$ python -q
>>> import numpy as np
>>> np.set_printoptions(precision=2, suppress=True, linewidth=140)
>>> A = np.load("a.npy")
>>> A
array([[-0.78, -0.47,  0.09, -0.28, -0.28],
       [-0.47,  0.88,  0.02, -0.07, -0.07],
       [ 0.09,  0.02,  1.  ,  0.01,  0.01],
       [-0.28, -0.07,  0.01,  0.96, -0.04],
       [-0.28, -0.07,  0.01, -0.04,  0.96]])
>>> # keeps lengths
>>> w, V = np.linalg.eigh(A)
>>> x = np.array([1, -3, -1, 3, -1])
>>> round(np.abs(A).sum(axis=1).max(), 2), np.round(np.abs(w).max(), 2)
(np.float64(1.91), np.float64(1.0))
>>> round(x @ A @ x / (x @ x), 2), w[0], np.round(w[-1], 2)
(np.float64(0.97), np.float64(-1.0), np.float64(1.0))
>>> round(float(x @ A @ x), 2)
20.4
>>> np.linalg.eigvalsh(A[1:, 1:])
array([0.78, 1.  , 1.  , 1.  ])
>>> t = np.radians(30)
>>> R = np.eye(5)
>>> R[0, 0] = R[1, 1] = np.cos(t)
>>> R[0, 1], R[1, 0] = -np.sin(t), np.sin(t)
>>> R
array([[ 0.87, -0.5 ,  0.  ,  0.  ,  0.  ],
       [ 0.5 ,  0.87,  0.  ,  0.  ,  0.  ],
       [ 0.  ,  0.  ,  1.  ,  0.  ,  0.  ],
       [ 0.  ,  0.  ,  0.  ,  1.  ,  0.  ],
       [ 0.  ,  0.  ,  0.  ,  0.  ,  1.  ]])
>>> other = A @ R.T
>>> np.allclose(A @ A.T, other @ other.T)
True
>>> np.abs(other - A).max(axis=0)
array([0.38, 0.35, 0.  , 0.  , 0.  ])
>>> np.linalg.svd(A, compute_uv=False), np.linalg.svd(other, compute_uv=False)
(array([1., 1., 1., 1., 1.]), array([1., 1., 1., 1., 1.]))
>>> Uu, sigma, Vt = np.linalg.svd(A, full_matrices=False)
>>> np.round(Uu.T @ Uu, 2) + 0
array([[1., 0., 0., 0., 0.],
       [0., 1., 0., 0., 0.],
       [0., 0., 1., 0., 0.],
       [0., 0., 0., 1., 0.],
       [0., 0., 0., 0., 1.]])
>>> np.allclose(Uu * sigma @ Vt, A)
True
>>> np.round(np.sqrt((sigma ** 2).sum()), 2), round(np.linalg.norm(A), 2)
(np.float64(2.24), np.float64(2.24))
>>> r0 = np.array([-2, 1, -1, -2, 3])
>>> other = A + np.outer(r0, np.eye(5)[1])
>>> np.linalg.matrix_rank(other - A)
np.int64(1)
>>> other
array([[-0.78, -2.47,  0.09, -0.28, -0.28],
       [-0.47,  1.88,  0.02, -0.07, -0.07],
       [ 0.09, -0.98,  1.  ,  0.01,  0.01],
       [-0.28, -2.07,  0.01,  0.96, -0.04],
       [-0.28,  2.93,  0.01, -0.04,  0.96]])
>>> M = np.loadtxt("out0.csv", delimiter=",")
>>> M
array([[3., 0., 2., 2., 2., 0., 2., 0., 0., 0., 0., 2., 2., 0., 2., 0.],
       [0., 3., 0., 0., 0., 2., 0., 2., 2., 2., 2., 0., 0., 2., 0., 2.],
       [2., 0., 3., 2., 2., 0., 2., 0., 0., 0., 0., 2., 2., 0., 2., 0.],
       [2., 0., 2., 3., 2., 0., 2., 0., 0., 0., 0., 2., 2., 0., 2., 0.],
       [2., 0., 2., 2., 3., 0., 2., 0., 0., 0., 0., 2., 2., 0., 2., 0.],
       [0., 2., 0., 0., 0., 3., 0., 2., 2., 2., 2., 0., 0., 2., 0., 2.],
       [2., 0., 2., 2., 2., 0., 3., 0., 0., 0., 0., 2., 2., 0., 2., 0.],
       [0., 2., 0., 0., 0., 2., 0., 3., 2., 2., 2., 0., 0., 2., 0., 2.],
       [0., 2., 0., 0., 0., 2., 0., 2., 3., 2., 2., 0., 0., 2., 0., 2.],
       [0., 2., 0., 0., 0., 2., 0., 2., 2., 3., 2., 0., 0., 2., 0., 2.],
       [0., 2., 0., 0., 0., 2., 0., 2., 2., 2., 3., 0., 0., 2., 0., 2.],
       [2., 0., 2., 2., 2., 0., 2., 0., 0., 0., 0., 3., 2., 0., 2., 0.],
       [2., 0., 2., 2., 2., 0., 2., 0., 0., 0., 0., 2., 3., 0., 2., 0.],
       [0., 2., 0., 0., 0., 2., 0., 2., 2., 2., 2., 0., 0., 3., 0., 2.],
       [2., 0., 2., 2., 2., 0., 2., 0., 0., 0., 0., 2., 2., 0., 3., 0.],
       [0., 2., 0., 0., 0., 2., 0., 2., 2., 2., 2., 0., 0., 2., 0., 3.]])
>>> r0 = np.array([3, 2])
>>> np.polyval(r0, M[15])
array([ 2.,  8.,  2.,  2.,  2.,  8.,  2.,  8.,  8.,  8.,  8.,  2.,  2.,  8.,  2., 11.])
>>> np.correlate(M[15], M[3], "full")
array([ 0.,  0.,  4.,  0.,  4.,  4.,  4.,  0.,  8.,  8., 12., 12., 12., 14., 16.,  0., 22., 14., 18., 20., 18., 14., 18.,  8., 14., 10.,
       10.,  9., 10.,  0.,  6.])
>>> np.convolve(M[15], r0)
array([ 0.,  6.,  4.,  0.,  0.,  6.,  4.,  6., 10., 10., 10.,  4.,  0.,  6.,  4.,  9.,  6.])
